$ python -q
>>> import numpy as np
>>> import numpy.linalg as la
>>> np.set_printoptions(precision=2, suppress=True, linewidth=120, floatmode="fixed")
>>> rnd = lambda a: np.round(a, 2) + 0
>>> E = np.load("a.npy")
>>> E
array([[3, 3, 0, 0, 0, 0],
       [3, 2, 0, 0, 0, 0],
       [3, 0, 0, 0, 0, 0],
       [0, 0, 3, 3, 0, 0],
       [0, 0, 3, 2, 0, 0],
       [0, 0, 3, 0, 0, 0],
       [0, 0, 0, 0, 3, 3],
       [0, 0, 0, 0, 3, 2],
       [0, 0, 0, 0, 3, 0]])
>>> x0 = np.array([2, 3, 2, 2, 3, 1])
>>> rhs = E @ x0
>>> rhs
array([15, 12,  6, 12, 10,  6, 12, 11,  9])
>>> rnd(la.lstsq(E, rhs)[0])
array([2.00, 3.00, 2.00, 2.00, 3.00, 1.00])
>>> rnd(la.pinv(E) @ E)
array([[1.00, 0.00, 0.00, 0.00, 0.00, 0.00],
       [0.00, 1.00, 0.00, 0.00, 0.00, 0.00],
       [0.00, 0.00, 1.00, 0.00, 0.00, 0.00],
       [0.00, 0.00, 0.00, 1.00, 0.00, 0.00],
       [0.00, 0.00, 0.00, 0.00, 1.00, 0.00],
       [0.00, 0.00, 0.00, 0.00, 0.00, 1.00]])
>>> rnd(la.solve(E.T @ E, E.T @ rhs))
array([2.00, 3.00, 2.00, 2.00, 3.00, 1.00])
>>> rng = np.random.default_rng(8999)
>>> rhs = rhs + 0.02 * rng.normal(size=9)
>>> rnd(rhs)
array([15.01, 12.02,  5.99, 11.98, 10.00,  6.03, 12.02, 10.97,  9.03])
>>> coef, *_ = la.lstsq(E, rhs)
>>> rnd(la.norm(rhs - E @ coef))
np.float64(0.05)
>>> B = E / la.norm(E, axis=1, keepdims=True)
>>> G = B @ B.T
>>> rnd(la.norm(B, axis=1))
array([1.00, 1.00, 1.00, 1.00, 1.00, 1.00, 1.00, 1.00, 1.00])
>>> (G - 2 * np.eye(9)).round(6).argmax(axis=1)
array([1, 0, 1, 4, 3, 4, 7, 6, 7])
>>> (np.abs(G) > 0.9).astype(int)
array([[1, 1, 0, 0, 0, 0, 0, 0, 0],
       [1, 1, 0, 0, 0, 0, 0, 0, 0],
       [0, 0, 1, 0, 0, 0, 0, 0, 0],
       [0, 0, 0, 1, 1, 0, 0, 0, 0],
       [0, 0, 0, 1, 1, 0, 0, 0, 0],
       [0, 0, 0, 0, 0, 1, 0, 0, 0],
       [0, 0, 0, 0, 0, 0, 1, 1, 0],
       [0, 0, 0, 0, 0, 0, 1, 1, 0],
       [0, 0, 0, 0, 0, 0, 0, 0, 1]])
>>> rnd(G[7])
array([0.00, 0.00, 0.00, 0.00, 0.00, 0.00, 0.98, 1.00, 0.83])
>>> rnd(G)
array([[1.00, 0.98, 0.71, 0.00, 0.00, 0.00, 0.00, 0.00, 0.00],
       [0.98, 1.00, 0.83, 0.00, 0.00, 0.00, 0.00, 0.00, 0.00],
       [0.71, 0.83, 1.00, 0.00, 0.00, 0.00, 0.00, 0.00, 0.00],
       [0.00, 0.00, 0.00, 1.00, 0.98, 0.71, 0.00, 0.00, 0.00],
       [0.00, 0.00, 0.00, 0.98, 1.00, 0.83, 0.00, 0.00, 0.00],
       [0.00, 0.00, 0.00, 0.71, 0.83, 1.00, 0.00, 0.00, 0.00],
       [0.00, 0.00, 0.00, 0.00, 0.00, 0.00, 1.00, 0.98, 0.71],
       [0.00, 0.00, 0.00, 0.00, 0.00, 0.00, 0.98, 1.00, 0.83],
       [0.00, 0.00, 0.00, 0.00, 0.00, 0.00, 0.71, 0.83, 1.00]])
